% python3 -q
>>> import numpy as np
>>> from numpy import linalg as LA
>>> np.set_printoptions(precision=2, suppress=True, linewidth=160)
>>> X = np.load("case5.npy")
>>> X
array([[ -5,  15,  10,  -5,  15],
       [ -5,  15,  10,  -5,  15],
       [ -1,   3,   2,  -1,   3],
       [  3,  -9,  -6,   3,  -9],
       [  5, -15, -10,   5, -15],
       [ -1,   3,   2,  -1,   3],
       [ -1,   3,   2,  -1,   3],
       [  2,  -6,  -4,   2,  -6],
       [  3,  -9,  -6,   3,  -9]])
>>> # rows 0 and 1 are equal
>>> rng = np.random.default_rng(27390)
>>> other = X + rng.integers(-2, 3, (9, 1)) @ rng.integers(-2, 3, (1, 5))
>>> other
array([[ -5,  15,  10,  -5,  15],
       [ -5,  15,  10,  -5,  15],
       [ -5,   5,  -2,  -3,   7],
       [  3,  -9,  -6,   3,  -9],
       [  3, -14, -12,   4, -13],
       [ -5,   5,  -2,  -3,   7],
       [  1,   2,   4,   0,   1],
       [  0,  -5,  -6,   1,  -4],
       [  5, -10,  -4,   4, -11]])
>>> other - X
array([[ 0,  0,  0,  0,  0],
       [ 0,  0,  0,  0,  0],
       [-4,  2, -4, -2,  4],
       [ 0,  0,  0,  0,  0],
       [-2,  1, -2, -1,  2],
       [-4,  2, -4, -2,  4],
       [ 2, -1,  2,  1, -2],
       [-2,  1, -2, -1,  2],
       [ 2, -1,  2,  1, -2]])
>>> np.abs(other - X).sum(axis=1)
array([ 0,  0, 16,  0,  8, 16,  8,  8,  8])
>>> left, sig, vt = LA.svd(X)
>>> evecs = vt[:(sig > 1e-8).sum()]
>>> x = X[8] + 3 * X[7] + rng.integers(2) * np.eye(5)[4]
>>> x
array([  9., -27., -18.,   9., -27.])
>>> np.diag(evecs.T @ evecs)
array([0.04, 0.38, 0.17, 0.04, 0.38])
>>> round(LA.norm(x - evecs.T @ evecs @ x), 2)
np.float64(0.0)
>>> x = np.array([-5, -4, 3, 7, -5])
>>> h1 = np.maximum(X @ x, 0)
>>> np.maximum(X @ (3 * x), 0)
array([  0,   0,   0, 207, 345,   0,   0, 138, 207])
>>> X * (h1 > 1e-9)[:, None]
array([[  0,   0,   0,   0,   0],
       [  0,   0,   0,   0,   0],
       [  0,   0,   0,   0,   0],
       [  3,  -9,  -6,   3,  -9],
       [  5, -15, -10,   5, -15],
       [  0,   0,   0,   0,   0],
       [  0,   0,   0,   0,   0],
       [  2,  -6,  -4,   2,  -6],
       [  3,  -9,  -6,   3,  -9]])
>>> m1 = np.load("mat.npy")
>>> m1
array([[0, 0, 1, 0, 0, 0, 1, 1, 0, 1, 1, 0, 0],
       [0, 0, 0, 0, 0, 1, 0, 0, 1, 0, 0, 1, 1],
       [1, 0, 0, 0, 1, 0, 0, 0, 0, 1, 1, 0, 0],
       [0, 0, 0, 0, 0, 1, 0, 0, 1, 0, 0, 1, 0],
       [0, 0, 1, 0, 0, 0, 1, 1, 0, 1, 1, 0, 0],
       [0, 1, 0, 1, 0, 0, 0, 0, 1, 0, 0, 0, 1],
       [1, 0, 0, 0, 1, 0, 0, 1, 0, 1, 1, 0, 0],
       [1, 0, 0, 0, 1, 0, 1, 0, 0, 1, 1, 0, 0],
       [0, 1, 0, 1, 0, 1, 0, 0, 0, 0, 0, 0, 1],
       [1, 0, 1, 0, 1, 0, 1, 1, 0, 0, 1, 0, 0],
       [1, 0, 1, 0, 1, 0, 1, 1, 0, 1, 0, 0, 0],
       [0, 1, 0, 1, 0, 0, 0, 0, 0, 0, 0, 0, 1],
       [0, 1, 0, 0, 0, 1, 0, 0, 1, 0, 0, 1, 0]])
>>> # rows 0 and 4 are equal
>>> th = np.radians(120)
>>> r_ = np.eye(13)
>>> r_[6, 6] = r_[0, 0] = np.cos(th)
>>> r_[6, 0], r_[0, 6] = -np.sin(th), np.sin(th)
>>> other = m1 @ r_.T
>>> np.round(LA.svd(m1, compute_uv=False), 2) + 0, np.round(LA.svd(other, compute_uv=False), 2) + 0
(array([5.21, 3.73, 2.41, 2.19, 1.39, 1.  , 1.  , 1.  , 1.  , 0.41, 0.38, 0.27, 0.  ]), array([5.21, 3.73, 2.41, 2.19, 1.39, 1.  , 1.  , 1.  , 1.  , 0.41, 0.38, 0.27, 0.  ]))
>>> mat = np.load("w.npy")
>>> mat
array([[0, 0, 4, 3, 0, 1, 0],
       [0, 2, 5, 1, 2, 2, 2],
       [4, 5, 6, 0, 3, 4, 3],
       [3, 1, 0, 0, 2, 3, 0],
       [0, 2, 3, 2, 2, 2, 3],
       [1, 2, 4, 3, 2, 0, 3],
       [0, 2, 3, 0, 3, 3, 0]])
>>> vals, evecs = LA.eigh(mat)
>>> np.unique(vals.round(6) + 0, return_counts=True)[1]
array([1, 1, 1, 1, 1, 1, 1])
>>> np.round(evecs.T @ mat @ evecs, 2) + 0
array([[-5.93,  0.  ,  0.  ,  0.  ,  0.  ,  0.  ,  0.  ],
       [ 0.  , -3.36,  0.  ,  0.  ,  0.  ,  0.  ,  0.  ],
       [ 0.  ,  0.  , -1.21,  0.  ,  0.  ,  0.  ,  0.  ],
       [ 0.  ,  0.  ,  0.  , -0.5 ,  0.  ,  0.  ,  0.  ],
       [ 0.  ,  0.  ,  0.  ,  0.  ,  2.45,  0.  ,  0.  ],
       [ 0.  ,  0.  ,  0.  ,  0.  ,  0.  ,  2.81,  0.  ],
       [ 0.  ,  0.  ,  0.  ,  0.  ,  0.  ,  0.  , 15.75]])
>>> (vals > 1e-8).sum(), (vals < -1e-8).sum()
(np.int64(3), np.int64(4))
>>> np.abs(evecs[:, -1]).round(6).argmax()
np.int64(2)
>>> try:
...     LA.cholesky(mat)
... except LA.LinAlgError as e:
...     print(e)
... 
Matrix is not positive definite
>>> [round(float(LA.det(mat[:i, :i])), 2) + 0 for i in range(1, 8)]
[0.0, 0.0, -32.0, 13.0, 200.0, -557.0, 1322.0]
>>> J = np.loadtxt("block15.csv", delimiter=",")
>>> J
array([[ 0.97,  0.03,  0.03,  0.03, -0.03,  0.15,  0.03,  0.03, -0.03,  0.15, -0.09,  0.03],
       [ 0.03,  0.97, -0.03, -0.03,  0.03, -0.15, -0.03, -0.03,  0.03, -0.15,  0.09, -0.03],
       [ 0.03, -0.03,  0.97, -0.03,  0.03, -0.15, -0.03, -0.03,  0.03, -0.15,  0.09, -0.03],
       [ 0.03, -0.03, -0.03,  0.97,  0.03, -0.15, -0.03, -0.03,  0.03, -0.15,  0.09, -0.03],
       [-0.03,  0.03,  0.03,  0.03,  0.97,  0.15,  0.03,  0.03, -0.03,  0.15, -0.09,  0.03],
       [ 0.15, -0.15, -0.15, -0.15,  0.15,  0.26, -0.15, -0.15,  0.15, -0.74,  0.44, -0.15],
       [ 0.03, -0.03, -0.03, -0.03,  0.03, -0.15,  0.97, -0.03,  0.03, -0.15,  0.09, -0.03],
       [ 0.03, -0.03, -0.03, -0.03,  0.03, -0.15, -0.03,  0.97,  0.03, -0.15,  0.09, -0.03],
       [-0.03,  0.03,  0.03,  0.03, -0.03,  0.15,  0.03,  0.03,  0.97,  0.15, -0.09,  0.03],
       [ 0.15, -0.15, -0.15, -0.15,  0.15, -0.74, -0.15, -0.15,  0.15,  0.26,  0.44, -0.15],
       [-0.09,  0.09,  0.09,  0.09, -0.09,  0.44,  0.09,  0.09, -0.09,  0.44,  0.74,  0.09],
       [ 0.03, -0.03, -0.03, -0.03,  0.03, -0.15, -0.03, -0.03,  0.03, -0.15,  0.09,  0.97]])
>>> # orthonormal columns
>>> round(float(np.abs(J).max()), 2)
0.97
>>> J[:, 12]
Traceback (most recent call last):
  File "<python-input-43>", line 1, in <module>
    J[:, 12]
    ~^^^^^^^
IndexError: index 12 is out of bounds for axis 1 with size 12
>>> np.count_nonzero(J)
np.int64(144)
>>> J.sum(axis=1)
array([ 1.29,  0.71,  0.71,  0.71,  1.29, -0.47,  0.71,  0.71,  1.29, -0.47,  1.88,  0.71])
>>> J - J[0]
array([[ 0.  ,  0.  ,  0.  ,  0.  ,  0.  ,  0.  ,  0.  ,  0.  ,  0.  ,  0.  ,  0.  ,  0.  ],
       [-0.94,  0.94, -0.06, -0.06,  0.06, -0.29, -0.06, -0.06,  0.06, -0.29,  0.18, -0.06],
       [-0.94, -0.06,  0.94, -0.06,  0.06, -0.29, -0.06, -0.06,  0.06, -0.29,  0.18, -0.06],
       [-0.94, -0.06, -0.06,  0.94,  0.06, -0.29, -0.06, -0.06,  0.06, -0.29,  0.18, -0.06],
       [-1.  ,  0.  ,  0.  ,  0.  ,  1.  ,  0.  ,  0.  ,  0.  ,  0.  ,  0.  ,  0.  ,  0.  ],
       [-0.82, -0.18, -0.18, -0.18,  0.18,  0.12, -0.18, -0.18,  0.18, -0.88,  0.53, -0.18],
       [-0.94, -0.06, -0.06, -0.06,  0.06, -0.29,  0.94, -0.06,  0.06, -0.29,  0.18, -0.06],
       [-0.94, -0.06, -0.06, -0.06,  0.06, -0.29, -0.06,  0.94,  0.06, -0.29,  0.18, -0.06],
       [-1.  ,  0.  ,  0.  ,  0.  ,  0.  ,  0.  ,  0.  ,  0.  ,  1.  ,  0.  ,  0.  ,  0.  ],
       [-0.82, -0.18, -0.18, -0.18,  0.18, -0.88, -0.18, -0.18,  0.18,  0.12,  0.53, -0.18],
       [-1.06,  0.06,  0.06,  0.06, -0.06,  0.29,  0.06,  0.06, -0.06,  0.29,  0.82,  0.06],
       [-0.94, -0.06, -0.06, -0.06,  0.06, -0.29, -0.06, -0.06,  0.06, -0.29,  0.18,  0.94]])
>>> LA.svd(J, compute_uv=False)
array([1., 1., 1., 1., 1., 1., 1., 1., 1., 1., 1., 1.])
>>> other = np.array([[-5, 0, 0],
...     [-1, 1, -3],
...     [5, 3, -1],
...     [1, 0, -3],
...     [4, -1, -5],
...     [-3, -4, -2],
...     [5, -3, -5],
...     [-4, -2, 3],
...     [1, 1, -4]])
>>> E = np.block([[np.zeros((9, 9)), other], [other.T, np.zeros((3, 3))]])
>>> E
array([[ 0.,  0.,  0.,  0.,  0.,  0.,  0.,  0.,  0., -5.,  0.,  0.],
       [ 0.,  0.,  0.,  0.,  0.,  0.,  0.,  0.,  0., -1.,  1., -3.],
       [ 0.,  0.,  0.,  0.,  0.,  0.,  0.,  0.,  0.,  5.,  3., -1.],
       [ 0.,  0.,  0.,  0.,  0.,  0.,  0.,  0.,  0.,  1.,  0., -3.],
       [ 0.,  0.,  0.,  0.,  0.,  0.,  0.,  0.,  0.,  4., -1., -5.],
       [ 0.,  0.,  0.,  0.,  0.,  0.,  0.,  0.,  0., -3., -4., -2.],
       [ 0.,  0.,  0.,  0.,  0.,  0.,  0.,  0.,  0.,  5., -3., -5.],
       [ 0.,  0.,  0.,  0.,  0.,  0.,  0.,  0.,  0., -4., -2.,  3.],
       [ 0.,  0.,  0.,  0.,  0.,  0.,  0.,  0.,  0.,  1.,  1., -4.],
       [-5., -1.,  5.,  1.,  4., -3.,  5., -4.,  1.,  0.,  0.,  0.],
       [ 0.,  1.,  3.,  0., -1., -4., -3., -2.,  1.,  0.,  0.,  0.],
       [ 0., -3., -1., -3., -5., -2., -5.,  3., -4.,  0.,  0.,  0.]])
>>> # symmetric
>>> rank = LA.matrix_rank(E)
>>> rank
np.int64(6)
>>> ns = LA.svd(E)[2][rank:].T
>>> [int(LA.matrix_rank(np.delete(E, i, axis=0))) for i in range(12)]
[6, 6, 6, 6, 6, 6, 6, 6, 6, 5, 5, 5]
>>> ns.shape
(12, 6)
>>> [int(LA.matrix_rank(E[:i])) for i in range(1, len(E) + 1)]
[1, 2, 3, 3, 3, 3, 3, 3, 3, 4, 5, 6]
>>> left, sig, vt = LA.svd(E)
>>> np.argmax(sig[:-1] / (sig[1:] + 1e-6)) + 1
np.int64(6)
>>> other = left[:, :6] @ np.diag(sig[:6]) @ vt[:6]
>>> LA.matrix_rank(E, rtol=0.05)
np.int64(6)
>>> round(float(LA.norm(E - other) / LA.norm(E)), 2)
0.0
>>> w1 = np.array([[3, -1, -3, -3, 2, -3],
...     [0, 0, 1, -2, -2, 0],
...     [-1, 2, -1, -1, -1, 2],
...     [1, -2, 0, 3, 2, 2],
...     [3, -1, 0, -1, 2, -1],
...     [0, -2, 3, 1, 2, -3],
...     [-1, 3, 0, 2, 0, 1],
...     [2, -2, 3, 1, -1, 1],
...     [-2, -1, -3, -1, -2, 2],
...     [3, 1, 0, -1, -2, 3],
...     [-2, -2, 3, 1, 2, -3],
...     [-1, 2, -3, 2, -1, -2]])
>>> beta = np.array([1, -2, 2, 2, 1, 1])
>>> H = np.maximum(E @ w1 + beta, 0)
>>> (H > 0).mean(axis=0)
array([0.58, 0.25, 0.67, 0.25, 0.5 , 0.75])
>>> (H > 0).astype(int)
array([[0, 0, 1, 1, 1, 0],
       [0, 0, 1, 0, 1, 1],
       [1, 0, 1, 0, 0, 1],
       [1, 0, 1, 0, 1, 1],
       [1, 0, 1, 0, 0, 1],
       [1, 0, 0, 0, 1, 1],
       [1, 0, 1, 0, 0, 1],
       [0, 1, 0, 1, 1, 0],
       [1, 0, 1, 0, 1, 1],
       [0, 1, 0, 1, 0, 1],
       [0, 1, 0, 0, 0, 1],
       [1, 0, 1, 0, 0, 0]])
>>> LA.matrix_rank(H)
np.int64(6)
>>> C = np.array([[4, 4], [4, 3], [0, 4], [2, 4], [5, 4], [4, 0]])
>>> w1 @ C
array([[  0,  -7],
       [-14, -12],
       [  5, -10],
       [ 20,  18],
       [ 12,  13],
       [ -8,  18],
       [ 16,  13],
       [  1,  14],
       [-16, -35],
       [ 16,   3],
       [-16,  10],
       [ -5,  -6]])
>>> H @ C
array([[ 69.,  80.],
       [ 44.,  88.],
       [ 80., 100.],
       [ 78.,  80.],
       [184., 136.],
       [ 45.,  12.],
       [248., 140.],
       [ 46.,  60.],
       [ 85., 112.],
       [314., 165.],
       [ 96.,  21.],
       [ 12.,  72.]])
>>> (H @ C).round(6).argmax(axis=1)
array([1, 1, 1, 1, 0, 0, 0, 1, 1, 0, 0, 1])
>>> A = np.loadtxt("sample4.csv", delimiter=",")
>>> A
array([[5., 2., 2., 0., 1., 3., 1., 0., 3., 2., 2.],
       [0., 0., 0., 0., 2., 0., 2., 3., 2., 5., 3.],
       [0., 0., 2., 5., 3., 2., 4., 0., 2., 3., 5.],
       [0., 0., 0., 0., 5., 4., 2., 2., 0., 5., 0.],
       [0., 0., 0., 0., 3., 3., 0., 1., 0., 4., 1.],
       [0., 0., 0., 0., 0., 5., 2., 3., 3., 5., 5.],
       [0., 0., 0., 0., 0., 0., 4., 3., 5., 0., 3.],
       [0., 0., 0., 0., 0., 0., 0., 2., 3., 1., 4.],
       [0., 0., 0., 0., 0., 0., 0., 0., 4., 4., 0.],
       [0., 0., 0., 0., 0., 0., 0., 0., 0., 4., 5.],
       [0., 0., 0., 0., 0., 0., 0., 0., 0., 0., 2.]])
>>> # triangular, det is the product of the diagonal
>>> u = np.array([0, 0])
>>> np.convolve(A[1], u)
array([0., 0., 0., 0., 0., 0., 0., 0., 0., 0., 0., 0.])
>>> np.polyval(u, A[1])
array([0., 0., 0., 0., 0., 0., 0., 0., 0., 0., 0.])
